$ ipython --no-banner

In [1]: import numpy as np

In [2]: import numpy.linalg as la

In [3]: np.set_printoptions(precision=3, suppress=True, linewidth=160)

In [4]: m1 = np.load("run3.npy")

In [5]: m1
Out[5]: 
array([[  1,  -3,   9, -27],
       [  1,  -2,   4,  -8],
       [  1,  -1,   1,  -1],
       [  1,   0,   0,   0]])

In [6]: x = np.array([-1, -2, -3, -1])

In [7]: m1 * x
Out[7]: 
array([[ -1,   6, -27,  27],
       [ -1,   4, -12,   8],
       [ -1,   2,  -3,   1],
       [ -1,   0,   0,   0]])

In [8]: (m1 * x).sum(axis=1)
Out[8]: array([ 5, -1, -1, -1])

In [9]: m1 @ x
Out[9]: array([ 5, -1, -1, -1])

In [10]: (m1 @ x).argmax()
Out[10]: np.int64(0)

In [11]: M2 = m1 / la.norm(m1, axis=1, keepdims=True)

In [12]: C2 = M2 @ M2.T

In [13]: C2[3]
Out[13]: array([0.035, 0.108, 0.5  , 1.   ])

In [14]: (C2 - 2 * np.eye(4)).round(6).argmax(axis=1)
Out[14]: array([1, 0, 1, 2])

In [15]: C2
Out[15]: 
array([[1.   , 0.981, 0.698, 0.035],
       [0.981, 1.   , 0.813, 0.108],
       [0.698, 0.813, 1.   , 0.5  ],
       [0.035, 0.108, 0.5  , 1.   ]])

In [16]: (np.abs(C2) > 0.9).astype(int)
Out[16]: 
array([[1, 1, 0, 0],
       [1, 1, 0, 0],
       [0, 0, 1, 0],
       [0, 0, 0, 1]])

In [17]: q, evecs = la.qr(m1[:, :1])[0], la.qr(m1[:, 1:])[0]

In [18]: s = la.svd(q.T @ evecs, compute_uv=False)

In [19]: np.degrees(np.arccos(s.clip(0, 1)))
Out[19]: array([30.])

In [20]: s
Out[20]: array([0.866])

In [21]: np.round(la.norm(q @ q.T - evecs @ evecs.T, 2), 3)
Out[21]: np.float64(1.0)

In [22]: U, s, Vh = la.svd(m1)

In [23]: s
Out[23]: array([30.069,  2.236,  0.917,  0.195])

In [24]: np.argmax(s[:-1] / (s[1:] + 1e-6)) + 1
Out[24]: np.int64(1)

In [25]: M2 = U[:, :1] @ np.diag(s[:1]) @ Vh[:1]

In [26]: la.matrix_rank(M2)
Out[26]: np.int64(1)

In [27]: round(float(la.norm(m1 - M2, 2)), 3), np.round(s[1], 3)
Out[27]: (2.236, np.float64(2.236))

In [28]: round(float(np.abs(m1 - M2).max()), 3)
Out[28]: 1.034

In [29]: rng = np.random.default_rng(58666)

In [30]: idx = rng.permutation(4)

In [31]: idx
Out[31]: array([0, 1, 3, 2])

In [32]: M2 = m1[idx][:, idx]

In [33]: M2
Out[33]: 
array([[  1,  -3, -27,   9],
       [  1,  -2,  -8,   4],
       [  1,   0,   0,   0],
       [  1,  -1,  -1,   1]])

In [34]: np.allclose(M2, m1)
Out[34]: False

In [35]: X = np.array([[4, 1, 4], [1, 2, 6], [4, 6, 6]])

In [36]: np.trace(X)
Out[36]: np.int64(12)

In [37]: np.allclose(X @ X.T, X.T @ X)
Out[37]: True

In [38]: np.round(la.det(X), 3)
Out[38]: np.float64(-86.0)

In [39]: np.sort(np.abs(la.eigvals(X)))
Out[39]: array([ 2.582,  2.74 , 12.158])

In [40]: x = np.array([1, 2, -2])

In [41]: y = X @ x

In [42]: y
Out[42]: array([-2, -7,  4])

In [43]: la.solve(X, y)
Out[43]: array([ 1.,  2., -2.])

In [44]: la.solve(X, -1 * y)
Out[44]: array([-1., -2.,  2.])

In [45]: C2 = X.T @ X

In [46]: np.diag(C2)
Out[46]: array([33, 41, 88])

In [47]: (X @ X.T).shape
Out[47]: (3, 3)

In [48]: la.eigvalsh(C2)[::-1]
Out[48]: array([147.828,   7.507,   6.664])

In [49]: q, R = la.qr(X)

In [50]: np.round(q.T @ q, 3) + 0
Out[50]: 
array([[1., 0., 0.],
       [0., 1., 0.],
       [0., 0., 1.]])

In [51]: round(float(abs(R[0, 0])), 3), np.round(la.norm(X[:, 0]), 3)
Out[51]: (5.745, np.float64(5.745))

In [52]: q
Out[52]: 
array([[-0.696,  0.712, -0.094],
       [-0.174, -0.294, -0.94 ],
       [-0.696, -0.638,  0.329]])

In [53]: np.trace(q @ q.T)
Out[53]: np.float64(3.0)

In [54]: q.shape, R.shape
Out[54]: ((3, 3), (3, 3))

In [55]: vals, evecs = la.eigh(X)

In [56]: x = np.array([-2, -6, 3])

In [57]: evecs * np.maximum(vals, 0) @ evecs.T
Out[57]: 
array([[4.188, 1.527, 3.552],
       [1.527, 3.483, 4.741],
       [3.552, 4.741, 7.07 ]])

In [58]: M = np.array([[0, 4, 5], [3, 5, 2], [3, 2, 5]])

In [59]: M[-1] = M[0] + 3 * M[1]

In [60]: M
Out[60]: 
array([[ 0,  4,  5],
       [ 3,  5,  2],
       [ 9, 19, 11]])

In [61]: la.lstsq(M[:-1].T, M[-1])[2]
Out[61]: np.int32(2)

In [62]: np.allclose(M[:-1].T @ la.lstsq(M[:-1].T, M[-1])[0], M[-1])
Out[62]: True

In [63]: U, s, Vh = la.svd(M)

In [64]: evecs = Vh[:(s > 1e-8).sum()]

In [65]: x = M[0] + 3 * M[2] + rng.integers(2) * np.eye(3)[1]

In [66]: x
Out[66]: array([27., 62., 38.])

In [67]: np.allclose(evecs.T @ evecs @ x, x)
Out[67]: False

In [68]: np.diag(evecs.T @ evecs)
Out[68]: array([0.561, 0.658, 0.781])

In [69]: [round(float(x), 3) for x in la.svd(M, compute_uv=False)[:3]]
Out[69]: [25.11, 3.388, 0.0]

In [70]: la.cond(M) > 100
Out[70]: np.True_

In [71]: np.argsort(-la.norm(M, axis=0).round(6), kind="stable")[:3]
Out[71]: array([1, 2, 0])

In [72]: round(la.norm(M, 2) / la.norm(M), 3)
Out[72]: np.float64(0.991)

In [73]: feats = np.load("out11.npy")

In [74]: feats
Out[74]: 
array([[ 0.985, -0.046, -0.168],
       [-0.046,  0.863, -0.504],
       [-0.168, -0.504, -0.847]])

In [75]: proj = np.triu(np.array([[2, -2, 2], [-2, -1, -2], [2, 0, 1]]), 1) + np.eye(3)

In [76]: M2 = proj @ feats @ la.inv(proj)

In [77]: np.round(la.det(M2), 3)
Out[77]: np.float64(-1.0)

In [78]: np.trace(M2), np.trace(feats)
Out[78]: (np.float64(1.0), np.float64(1.0))

In [79]: np.poly(M2)
Out[79]: array([ 1., -1., -1.,  1.])

In [80]: M2
Out[80]: 
array([[ 0.74 , -1.298, -4.931],
       [ 0.29 ,  2.45 ,  5.511],
       [-0.168, -0.84 , -2.191]])

In [81]: x = np.array([5, 2, 6])

In [82]: np.abs(la.eigvals(feats))
Out[82]: array([1., 1., 1.])

In [83]: [p for p in range(1, 25) if np.allclose(la.matrix_power(feats, p), np.eye(3))]
Out[83]: [2, 4, 6, 8, 10, 12, 14, 16, 18, 20, 22, 24]

In [84]: la.inv(feats)
Out[84]: 
array([[ 0.985, -0.046, -0.168],
       [-0.046,  0.863, -0.504],
       [-0.168, -0.504, -0.847]])

In [85]: round(la.det(feats), 3)
Out[85]: np.float64(-1.0)

In [86]: arr = np.load("dump.npy")

In [87]: arr
Out[87]: 
array([[0.333, 0.667],
       [0.4  , 0.6  ]])

In [88]: vals, evecs = la.eig(arr)

In [89]: np.round(arr @ evecs[:, 0] - vals[0] * evecs[:, 0], 3) + 0
Out[89]: array([0., 0.])

In [90]: U, s, Vh = la.svd(arr)

In [91]: s
Out[91]: array([1.035, 0.065])

In [92]: np.argmax(s[:-1] / (s[1:] + 1e-6)) + 1
Out[92]: np.int64(1)

In [93]: M2 = U[:, :1] @ np.diag(s[:1]) @ Vh[:1]

In [94]: round(np.abs(arr - M2).max(), 3)
Out[94]: np.float64(0.04)

In [95]: la.matrix_rank(M2)
Out[95]: np.int64(1)

In [96]: np.round(la.norm(arr - M2, 2), 3), round(float(s[1]), 3)
Out[96]: (np.float64(0.065), 0.065)

In [97]: round(la.norm(arr - M2) / la.norm(arr), 3)
Out[97]: np.float64(0.062)

In [98]: q, R = la.qr(feats)

In [99]: q @ R
Out[99]: 
array([[ 0.985, -0.046, -0.168],
       [-0.046,  0.863, -0.504],
       [-0.168, -0.504, -0.847]])

In [100]: np.abs(np.diag(R))
Out[100]: array([1., 1., 1.])

In [101]: q
Out[101]: 
array([[-0.985,  0.046,  0.168],
       [ 0.046, -0.863,  0.504],
       [ 0.168,  0.504,  0.847]])

In [102]: r0 = np.array([-5, 0])

In [103]: M2 = arr + np.outer(r0, np.eye(2)[1])

In [104]: la.matrix_rank(M2 - arr)
Out[104]: np.int64(1)

In [105]: round(la.det(M2) / la.det(arr), 3), round(1 + la.solve(arr, r0)[1], 3)
Out[105]: (np.float64(-28.851), np.float64(-28.851))

In [106]: M2
Out[106]: 
array([[ 0.333, -4.333],
       [ 0.4  ,  0.6  ]])

In [107]: la.matrix_rank(la.inv(M2) - la.inv(arr), tol=1e-8)
Out[107]: np.int64(1)

In [108]: K = np.load("mat.npy")

In [109]: K
Out[109]: 
array([[-1,  2, -2, -2,  3],
       [ 0, -3, -3,  3,  3],
       [ 0,  0,  1,  3, -2],
       [ 0,  0,  0,  1, -1],
       [ 0,  0,  0,  0, -3]])

In [110]: x = np.array([2, 2])

In [111]: h1 = np.maximum(arr @ x, 0)

In [112]: arr * (h1 > 1e-9)[:, None]
Out[112]: 
array([[0.333, 0.667],
       [0.4  , 0.6  ]])

In [113]: np.flatnonzero(h1 > 1e-9)
Out[113]: array([0, 1])

In [114]: arr.T @ h1
Out[114]: array([1.466, 2.534])

In [115]: np.abs(la.svd(K)[2][-1])
Out[115]: array([0.925, 0.3  , 0.223, 0.071, 0.005])

In [116]: la.cond(K) > 100
Out[116]: np.False_

In [117]: np.round(la.norm(K, 2) / la.norm(K), 3)
Out[117]: np.float64(0.723)

In [118]: [round(float(x), 3) for x in la.svd(K, compute_uv=False)[:3]]
Out[118]: [6.586, 5.734, 1.9]

In [119]: mat = np.load("data.npy")

In [120]: mat
Out[120]: 
array([[ 2,  0,  0,  0,  0],
       [-3,  2,  0,  0,  0],
       [ 2,  1,  3,  0,  0],
       [ 1, -3,  1, -1,  0],
       [ 1, -3, -3,  3, -3]])

In [121]: vals, evecs = la.eig(mat)

In [122]: vals
Out[122]: array([-3., -1.,  3.,  2.,  2.])

In [123]: np.sort(la.eigvals(mat @ mat))
Out[123]: array([1., 4., 4., 9., 9.])

In [124]: q, R = la.qr(mat)

In [125]: round(float(abs(R[0, 0])), 3), np.round(la.norm(mat[:, 0]), 3)
Out[125]: (4.359, np.float64(4.359))

In [126]: np.round(q @ R, 3) + 0
Out[126]: 
array([[ 2.,  0.,  0.,  0.,  0.],
       [-3.,  2.,  0.,  0.,  0.],
       [ 2.,  1.,  3.,  0.,  0.],
       [ 1., -3.,  1., -1.,  0.],
       [ 1., -3., -3.,  3., -3.]])

In [127]: np.round(q.T @ q, 3) + 0
Out[127]: 
array([[1., 0., 0., 0., 0.],
       [0., 1., 0., 0., 0.],
       [0., 0., 1., 0., 0.],
       [0., 0., 0., 1., 0.],
       [0., 0., 0., 0., 1.]])

In [128]: np.abs(np.diag(R))
Out[128]: array([4.359, 4.212, 3.347, 1.903, 0.308])
